% python3 -q
>>> import numpy as np
>>> np.set_printoptions(precision=1, suppress=True, linewidth=100, legacy="1.25")
>>> rd = lambda a: np.round(a, 1) + 0
>>> mat = np.loadtxt("w.csv", delimiter=",")
>>> rd(mat)
array([[-0.1,  0.4,  0.3],
       [ 0.2, -0.3,  0.7],
       [-0.7, -0.1,  0.3],
       [-0.2, -0.5, -0.3],
       [ 0.1, -0.5,  0.1],
       [ 0. , -0.1, -0.5],
       [ 0.5,  0.1,  0.2],
       [-0.4,  0.5, -0.1]])
>>> # orthonormal columns
>>> x = np.array([-2, -3, 2])
>>> y = mat @ x
>>> rd(np.linalg.solve(mat.T @ mat, mat.T @ y))
array([-2., -3.,  2.])
>>> rd(np.linalg.lstsq(mat, y)[0])
array([-2., -3.,  2.])
>>> rd(y)
array([-0.4,  1.9,  2.5,  1.4,  1.7, -0.9, -1. , -0.8])
>>> rng = np.random.default_rng(309)
>>> y = y + 0.3 * rng.normal(size=8)
>>> rd(y)
array([-0.8,  2.2,  2.3,  0.9,  0.9, -0.9, -1.1, -1. ])
>>> c, *_ = np.linalg.lstsq(mat, y)
>>> rd(mat.T @ (y - mat @ c))
array([0., 0., 0.])
>>> [round(float(np.linalg.norm(np.linalg.solve(mat.T @ mat + lam * np.eye(3), mat.T @ y))), 2) for lam in (0, 1, 10, 100)]
[3.81, 1.91, 0.35, 0.04]
>>> c.round()
array([-2., -3.,  2.])
>>> rd(c)
array([-1.6, -2.7,  2.1])
>>> rd(np.linalg.norm(y - mat @ c))
1.0
>>> x = np.array([2, 3, 4])
>>> y = mat @ x
>>> c, lr = np.zeros(3), 1 / np.linalg.norm(mat, 2) ** 2
>>> for i in range(40):
...     c -= lr * mat.T @ (mat @ c - y)
...     if i % 10 == 0: print(i, round(np.linalg.norm(mat @ c - y), 1))
... 
0 0.0
10 0.0
20 0.0
30 0.0
>>> rd(np.linalg.cond(mat))
1.0
>>> rd(np.diff(mat, axis=0))
array([[ 0.3, -0.7,  0.4],
       [-0.9,  0.1, -0.4],
       [ 0.5, -0.4, -0.6],
       [ 0.3,  0. ,  0.4],
       [ 0. ,  0.5, -0.6],
       [ 0.5,  0.2,  0.7],
       [-0.8,  0.3, -0.2]])
>>> rd(np.linalg.svd(mat, compute_uv=False))
array([1., 1., 1.])
>>> rd(np.linalg.norm(mat))
1.7
>>> np.linalg.rank(mat)
Traceback (most recent call last):
  File "<python-input-28>", line 1, in <module>
    np.linalg.rank(mat)
    ^^^^^^^^^^^^^^
AttributeError: module 'numpy.linalg' has no attribute 'rank'
>>> rd(mat.sum(axis=1))
array([ 0.5,  0.6, -0.6, -1. , -0.4, -0.5,  0.8,  0. ])
>>> np.linalg.matrix_rank(mat)
3
>>> mat.shape
(8, 3)
>>> rd(mat - mat[0])
array([[ 0. ,  0. ,  0. ],
       [ 0.3, -0.7,  0.4],
       [-0.6, -0.5,  0. ],
       [-0.1, -0.9, -0.6],
       [ 0.2, -0.9, -0.2],
       [ 0.2, -0.4, -0.8],
       [ 0.6, -0.3, -0.1],
       [-0.2,  0.1, -0.3]])
>>> np.unravel_index(np.abs(mat).argmax(), mat.shape)
(2, 0)
>>> hat = mat @ np.linalg.solve(mat.T @ mat, mat.T)
>>> rd((np.eye(8) - hat) @ mat)
array([[0., 0., 0.],
       [0., 0., 0.],
       [0., 0., 0.],
       [0., 0., 0.],
       [0., 0., 0.],
       [0., 0., 0.],
       [0., 0., 0.],
       [0., 0., 0.]])
>>> np.trace(hat)
3.0
>>> rd(np.linalg.eigvalsh(hat))
array([0., 0., 0., 0., 0., 1., 1., 1.])
>>> rd(hat @ mat[:, 0])
array([-0.1,  0.2, -0.7, -0.2,  0.1,  0. ,  0.5, -0.4])
>>> r0 = np.array([0, 1, 3, 2, 0, 3])
>>> m1 = np.outer(rng.normal(size=15), r0) + 0.1 * rng.normal(size=(15, 6))
>>> rd(m1)
array([[ 0.1,  1.1,  3. ,  1.9,  0.2,  3.2],
       [ 0.2, -1.5, -5.1, -3.4, -0.1, -5. ],
       [ 0. , -0.7, -1.5, -1.1,  0. , -1.7],
       [ 0.1,  1.3,  3.8,  2.4, -0.1,  3.8],
       [ 0.2, -0.5, -1.3, -1.1,  0.1, -1.4],
       [ 0. ,  0.6,  2. ,  1.3,  0.2,  1.7],
       [-0.2, -2.3, -6.4, -4.3, -0.1, -6.6],
       [ 0. , -0.2, -0.9, -0.6,  0. , -1. ],
       [ 0.1,  0.5,  1.5,  1. ,  0.1,  1.6],
       [ 0. ,  0.7,  2.2,  1.4, -0.1,  2.2],
       [ 0.1,  1.6,  4.7,  3.1, -0.1,  5. ],
       [ 0.1,  1.4,  4.1,  2.7, -0.1,  4.2],
       [ 0. , -0.5, -0.9, -0.7,  0.1, -1.2],
       [-0.1,  0.4,  1.6,  1.1,  0.1,  1.8],
       [ 0. ,  1.2,  4.1,  2.7,  0.1,  4.1]])
>>> Q, Rm = np.linalg.qr(m1)
>>> rd(Q.T @ Q)
array([[1., 0., 0., 0., 0., 0.],
       [0., 1., 0., 0., 0., 0.],
       [0., 0., 1., 0., 0., 0.],
       [0., 0., 0., 1., 0., 0.],
       [0., 0., 0., 0., 1., 0.],
       [0., 0., 0., 0., 0., 1.]])
>>> Q.shape, Rm.shape
((15, 6), (6, 6))
>>> rd(np.trace(Q @ Q.T))
6.0
>>> rd(abs(Rm[0, 0])), rd(np.linalg.norm(m1[:, 0]))
(0.4, 0.4)
>>> rd(np.abs(np.diag(Rm)))
array([0.4, 4.2, 1.2, 0.2, 0.4, 0.5])
>>> rd(Q)
array([[-0.3,  0.2,  0.1, -0.2, -0.4,  0.3],
       [-0.6, -0.5,  0.2,  0.3,  0.2,  0.1],
       [ 0.1, -0.1, -0.4, -0.1,  0. ,  0. ],
       [-0.2,  0.2, -0.2, -0.2,  0.5, -0.2],
       [-0.4, -0.2, -0.4, -0.6,  0. ,  0.2],
       [ 0. ,  0.1, -0.1, -0.2, -0.4, -0.5],
       [ 0.4, -0.4, -0.2, -0.2,  0.1,  0.2],
       [ 0. , -0.1,  0.1, -0.1,  0. , -0.3],
       [-0.3,  0. , -0.2,  0.1, -0.3,  0.1],
       [ 0.1,  0.2, -0.2, -0.1,  0.3, -0.1],
       [-0.1,  0.3,  0. ,  0. ,  0.3,  0.3],
       [-0.3,  0.2, -0.1,  0.2,  0.2, -0.2],
       [-0.1, -0.2, -0.6,  0.4, -0.1, -0.3],
       [ 0.1,  0.1, -0.2,  0.2, -0.1,  0.4],
       [ 0. ,  0.3, -0.3,  0.2, -0.1,  0.2]])
>>> np.allclose(Rm.T @ Rm, m1.T @ m1)
True
